% ipython --no-banner

In [1]: import numpy as np

In [2]: np.set_printoptions(suppress=True, linewidth=200)

In [3]: A = np.load("dump.npy")

In [4]: print(A)
[[-1.  1.  0.  0.]
 [ 0. -1.  1.  0.]
 [ 0.  0. -1.  1.]
 [ 0.  0.  0. -1.]]

In [5]: r0 = np.array([-3, 1, 0, 0])

In [6]: out = A + np.outer(r0, np.eye(4)[0])

In [7]: print(np.round(np.linalg.det(out) / np.linalg.det(A), 2), round(float(1 + np.linalg.solve(A, r0)[0]), 2))
3.0 3.0

In [8]: print(np.linalg.matrix_rank(out - A))
1

In [9]: q = A.astype(float).copy()

In [10]: for j in range(4):
    ...:     q[:, j] -= q[:, :j] @ (q[:, :j].T @ q[:, j])
    ...:     q[:, j] /= np.linalg.norm(q[:, j])
    ...: 

In [11]: print(q.T @ A)
[[ 1. -1.  0.  0.]
 [ 0.  1. -1.  0.]
 [ 0.  0.  1. -1.]
 [ 0.  0.  0.  1.]]

In [12]: print(q.T @ q)
[[1. 0. 0. 0.]
 [0. 1. 0. 0.]
 [0. 0. 1. 0.]
 [0. 0. 0. 1.]]

In [13]: arr = np.load("m.npy")

In [14]: print(arr)
[[ 0.3   0.24  0.37  0.09  0.63 -0.18]
 [ 0.45  0.15  0.24  0.17  0.77 -0.06]
 [ 1.5  -0.9  -1.3   0.8   1.4   1.2 ]]

In [15]: def softmax(z):
    ...:     e = np.exp(z - z.max(axis=-1, keepdims=True))
    ...:     return e / e.sum(axis=-1, keepdims=True)
    ...: 

In [16]: print(np.round(softmax(arr).sum(axis=1), 2))
[1. 1. 1.]

In [17]: print(np.round(softmax(arr[0] + 3), 2))
[0.17 0.16 0.18 0.14 0.24 0.11]

In [18]: print(np.round(softmax(arr[0]), 2))
[0.17 0.16 0.18 0.14 0.24 0.11]

In [19]: att = arr @ arr.T / np.sqrt(6)

In [20]: print(np.round(softmax(att)[0] @ arr, 2))
[ 0.72 -0.15 -0.19  0.34  0.92  0.29]

In [21]: print(np.round(softmax(att), 2))
[[0.34 0.35 0.31]
 [0.3  0.32 0.38]
 [0.03 0.04 0.92]]

In [22]: print(np.round(softmax(att + np.triu(np.full(att.shape, -np.inf), 1)), 2))
[[1.   0.   0.  ]
 [0.49 0.51 0.  ]
 [0.03 0.04 0.92]]

In [23]: X = np.loadtxt("data.csv", delimiter=",")

In [24]: print(X.round(2))
[[ 0.51  0.44 -0.17  0.17]
 [ 0.44  0.61  0.15 -0.15]
 [-0.17  0.15  0.94  0.06]
 [ 0.17 -0.15  0.06  0.94]]

In [25]: evals, V = np.linalg.eigh(X)

In [26]: print(np.round(np.linalg.eigvalsh(X @ X), 2) + 0)
[0. 1. 1. 1.]

In [27]: print(np.round(V @ np.diag(evals) @ V.T, 2))
[[ 0.51  0.44 -0.17  0.17]
 [ 0.44  0.61  0.15 -0.15]
 [-0.17  0.15  0.94  0.06]
 [ 0.17 -0.15  0.06  0.94]]

In [28]: print(np.round(np.linalg.svd(X, compute_uv=False), 2) + 0)
[1. 1. 1. 0.]

In [29]: print(evals.sum(), np.round(np.trace(X), 2))
3.0 3.0

In [30]: print(evals.round(2) + 0)
[0. 1. 1. 1.]

In [31]: print(np.round(np.linalg.eigvalsh(X + 4 * np.eye(4)), 2))
[4. 5. 5. 5.]
